$ python3 -q
>>> import numpy as np
>>> import numpy.linalg as la
>>> np.set_printoptions(suppress=True, linewidth=200)
>>> M2 = np.array([[5, 1], [4, 3]])
>>> Z = np.array([[-5, 3, 5], [-2, 3, -1], [5, -2, -1]])
>>> mat = np.kron(M2, Z)
>>> mat
array([[-25,  15,  25,  -5,   3,   5],
       [-10,  15,  -5,  -2,   3,  -1],
       [ 25, -10,  -5,   5,  -2,  -1],
       [-20,  12,  20, -15,   9,  15],
       [ -8,  12,  -4,  -6,   9,  -3],
       [ 20,  -8,  -4,  15,  -6,  -3]])
>>> M2 = np.array([[0, 2], [2, -1], [2, 3], [1, 0], [-3, 0], [3, -2]])
>>> la.matrix_rank(np.vstack([mat, M2.T]))
np.int64(6)
>>> np.einsum("ik,kj->ji", mat, M2)
array([[ 81,   6, -22,  67, -26,   0],
       [  0, -48,  47, -22, -34,  42]])
>>> np.allclose(mat, mat.T)
False
>>> np.trace(mat)
np.int64(-24)
>>> mat @ mat
array([[ 1276,  -464,  -957,   352,  -128,  -264],
       [  -29,   145,  -348,    -8,    40,   -96],
       [ -754,   319,   812,  -208,    88,   224],
       [ 1408,  -512, -1056,   572,  -208,  -429],
       [  -32,   160,  -384,   -13,    65,  -156],
       [ -832,   352,   896,  -338,   143,   364]])
>>> np.allclose(mat @ mat.T, mat.T @ mat)
False
>>> rng = np.random.default_rng(55206)
>>> lab = rng.permutation(6)
>>> lab
array([1, 0, 3, 5, 4, 2])
>>> M2 = mat[lab][:, lab]
>>> np.diag(M2)
array([ 15, -25, -15,  -3,   9,  -5])
>>> M2
array([[ 15, -10,  -2,  -1,   3,  -5],
       [ 15, -25,  -5,   5,   3,  25],
       [ 12, -20, -15,  15,   9,  20],
       [ -8,  20,  15,  -3,  -6,  -4],
       [ 12,  -8,  -6,  -3,   9,  -4],
       [-10,  25,   5,  -1,  -2,  -5]])
>>> np.trace(M2)
np.int64(-24)
>>> W = np.array([[4, 2, 8], [3, 9, 1], [2, 3, 6], [3, 1, 9], [9, 2, 3], [8, 2, 1]])
>>> c = np.array([3, -2, 2])
>>> act = np.maximum(mat @ W + c, 0)
>>> act
array([[ 50, 169,   0],
       [ 11, 100,   0],
       [ 52,   0, 200],
       [155, 159,   0],
       [ 38,  84,   0],
       [ 18,   0, 244]])
>>> la.matrix_rank(act)
np.int64(3)
>>> np.round((act > 0).mean(axis=0), 4)
array([1.    , 0.6667, 0.3333])
>>> Z = np.array([[-6, -8], [5, 5], [4, 4]])
>>> (act @ Z).round(6).argmax(axis=1)
array([0, 0, 0, 0, 0, 0])
>>> act @ Z
array([[ 545,  445],
       [ 434,  412],
       [ 488,  384],
       [-135, -445],
       [ 192,  116],
       [ 868,  832]])
>>> data = np.loadtxt("block18.csv", delimiter=",")
>>> data
array([[ -8.,  -6., -12.,  10.,  -8., -16.,  10., -18.,   0.,  -2.,  -4.],
       [ -4.,  -3.,  -6.,   5.,  -4.,  -8.,   5.,  -9.,   0.,  -1.,  -2.],
       [  8.,   6.,  12., -10.,   8.,  16., -10.,  18.,   0.,   2.,   4.],
       [-12.,  -9., -18.,  15., -12., -24.,  15., -27.,   0.,  -3.,  -6.]])
>>> M2 = data + rng.integers(-2, 3, (4, 1)) @ rng.integers(-2, 3, (1, 11))
>>> M2
array([[ -8.,  -6., -12.,  10.,  -8., -16.,  10., -18.,   0.,  -2.,  -4.],
       [ -4.,  -7.,  -6.,   1.,  -2.,  -8.,   3.,  -9.,  -4.,  -3.,  -4.],
       [  8.,  10.,  12.,  -6.,   6.,  16.,  -8.,  18.,   4.,   4.,   6.],
       [-12.,  -7., -18.,  17., -13., -24.,  16., -27.,   2.,  -2.,  -5.]])
>>> M2 - data
array([[ 0.,  0.,  0.,  0.,  0.,  0.,  0.,  0.,  0.,  0.,  0.],
       [ 0., -4.,  0., -4.,  2.,  0., -2.,  0., -4., -2., -2.],
       [ 0.,  4.,  0.,  4., -2.,  0.,  2.,  0.,  4.,  2.,  2.],
       [ 0.,  2.,  0.,  2., -1.,  0.,  1.,  0.,  2.,  1.,  1.]])
>>> la.matrix_rank(M2 - data, tol=1e-8)
np.int64(1)
>>> np.abs(M2 - data).sum(axis=1)
array([ 0., 20., 20., 10.])
>>> Uu, s, Vt = la.svd(data)
>>> np.argmax(s[:-1] / (s[1:] + 1e-6)) + 1
np.int64(1)
>>> M2 = Uu[:, :1] @ np.diag(s[:1]) @ Vt[:1]
>>> round(la.norm(data - M2) / la.norm(data), 4)
np.float64(0.0)
>>> M2.round(4)
array([[ -8.,  -6., -12.,  10.,  -8., -16.,  10., -18.,   0.,  -2.,  -4.],
       [ -4.,  -3.,  -6.,   5.,  -4.,  -8.,   5.,  -9.,   0.,  -1.,  -2.],
       [  8.,   6.,  12., -10.,   8.,  16., -10.,  18.,   0.,   2.,   4.],
       [-12.,  -9., -18.,  15., -12., -24.,  15., -27.,   0.,  -3.,  -6.]])
>>> la.matrix_rank(data, rtol=0.05)
np.int64(1)
>>> round(la.norm(data - M2, 2), 4), round(float(s[1]), 4)
(np.float64(0.0), 0.0)
>>> np.argsort(-la.norm(M2, axis=0).round(6), kind="stable")[:3]
array([7, 5, 2])
>>> la.matrix_rank(M2, rtol=0.1)
np.int64(1)
>>> np.round(la.norm(M2, 2) / la.norm(M2), 4)
np.float64(1.0)
>>> M2 = data[0, 0] * data[1:] - np.outer(data[1:, 0], data[0])
>>> M2
array([[ 0.,  0.,  0.,  0.,  0.,  0.,  0.,  0.,  0.,  0.,  0.],
       [ 0.,  0.,  0.,  0.,  0.,  0.,  0.,  0., -0.,  0.,  0.],
       [ 0.,  0.,  0.,  0.,  0.,  0.,  0.,  0.,  0.,  0.,  0.]])
>>> np.flatnonzero(~M2.round(6).any(axis=1))
array([0, 1, 2])
>>> data[:, 0] / data[0, 0]
array([ 1. ,  0.5, -1. ,  1.5])
>>> E = np.loadtxt("layer15.csv", delimiter=",")
>>> E
array([[ 0.7064,  0.2355,  0.5649, -0.8076, -0.2355],
       [ 0.2165,  0.0599,  0.1586, -0.2729, -0.0599],
       [ 0.4136,  0.1194,  0.3095, -0.508 , -0.1194],
       [ 0.8005,  0.2913,  0.664 , -0.8854, -0.2913],
       [ 0.9121,  0.3969,  0.8076, -0.9611, -0.3969],
       [ 0.    ,  0.    ,  0.    ,  0.    ,  0.    ],
       [-0.9993, -0.7932, -0.9937,  0.9999,  0.7932],
       [ 0.3185,  0.0898,  0.2355, -0.3969, -0.0898],
       [ 0.7574,  0.2636,  0.6169, -0.8511, -0.2636],
       [-0.1096, -0.03  , -0.0798,  0.1391,  0.03  ],
       [ 0.5784,  0.1781,  0.4462, -0.6858, -0.1781],
       [ 0.5784,  0.1781,  0.4462, -0.6858, -0.1781],
       [ 0.9699,  0.5154,  0.9087, -0.9903, -0.5154],
       [ 0.2165,  0.0599,  0.1586, -0.2729, -0.0599],
       [ 0.    ,  0.    ,  0.    ,  0.    ,  0.    ],
       [ 0.9536,  0.4699,  0.8764, -0.983 , -0.4699],
       [-0.3185, -0.0898, -0.2355,  0.3969,  0.0898],
       [ 0.2165,  0.0599,  0.1586, -0.2729, -0.0599],
       [ 0.1096,  0.03  ,  0.0798, -0.1391, -0.03  ],
       [-0.5784, -0.1781, -0.4462,  0.6858,  0.1781],
       [ 0.7574,  0.2636,  0.6169, -0.8511, -0.2636],
       [ 0.8367,  0.3185,  0.7064, -0.9121, -0.3185],
       [-0.8367, -0.3185, -0.7064,  0.9121,  0.3185],
       [ 0.1096,  0.03  ,  0.0798, -0.1391, -0.03  ],
       [ 0.3185,  0.0898,  0.2355, -0.3969, -0.0898],
       [-0.7574, -0.2636, -0.6169,  0.8511,  0.2636],
       [-0.6469, -0.207 , -0.508 ,  0.7531,  0.207 ],
       [-0.8005, -0.2913, -0.664 ,  0.8854,  0.2913],
       [-0.9626, -0.493 , -0.8937,  0.9871,  0.493 ],
       [ 0.9121,  0.3969,  0.8076, -0.9611, -0.3969],
       [-0.4136, -0.1194, -0.3095,  0.508 ,  0.1194],
       [-0.5784, -0.1781, -0.4462,  0.6858,  0.1781],
       [-0.9536, -0.4699, -0.8764,  0.983 ,  0.4699],
       [ 0.5005,  0.1489,  0.3799, -0.6044, -0.1489],
       [ 0.9699,  0.5154,  0.9087, -0.9903, -0.5154],
       [-0.5784, -0.1781, -0.4462,  0.6858,  0.1781],
       [-0.4136, -0.1194, -0.3095,  0.508 ,  0.1194],
       [ 0.    ,  0.    ,  0.    ,  0.    ,  0.    ]])
>>> # rows 10 and 11 are equal
>>> theta = np.radians(180)
>>> R = np.eye(5)
>>> R[1, 1] = R[0, 0] = np.cos(theta)
>>> R[1, 0], R[0, 1] = -np.sin(theta), np.sin(theta)
>>> R.round(4) + 0
array([[-1.,  0.,  0.,  0.,  0.],
       [ 0., -1.,  0.,  0.,  0.],
       [ 0.,  0.,  1.,  0.,  0.],
       [ 0.,  0.,  0.,  1.,  0.],
       [ 0.,  0.,  0.,  0.,  1.]])
>>> M2 = E @ R.T
>>> np.allclose(la.norm(E, axis=1), la.norm(M2, axis=1))
True
>>> round(la.det(R), 4), np.trace(R)
(np.float64(1.0), np.float64(1.0))
>>> np.allclose(E @ E.T, M2 @ M2.T)
True
>>> np.round(la.svd(E, compute_uv=False), 4) + 0, np.round(la.svd(M2, compute_uv=False), 4) + 0
(array([7.1611, 0.7582, 0.1469, 0.0127, 0.    ]), array([7.1611, 0.7582, 0.1469, 0.0127, 0.    ]))
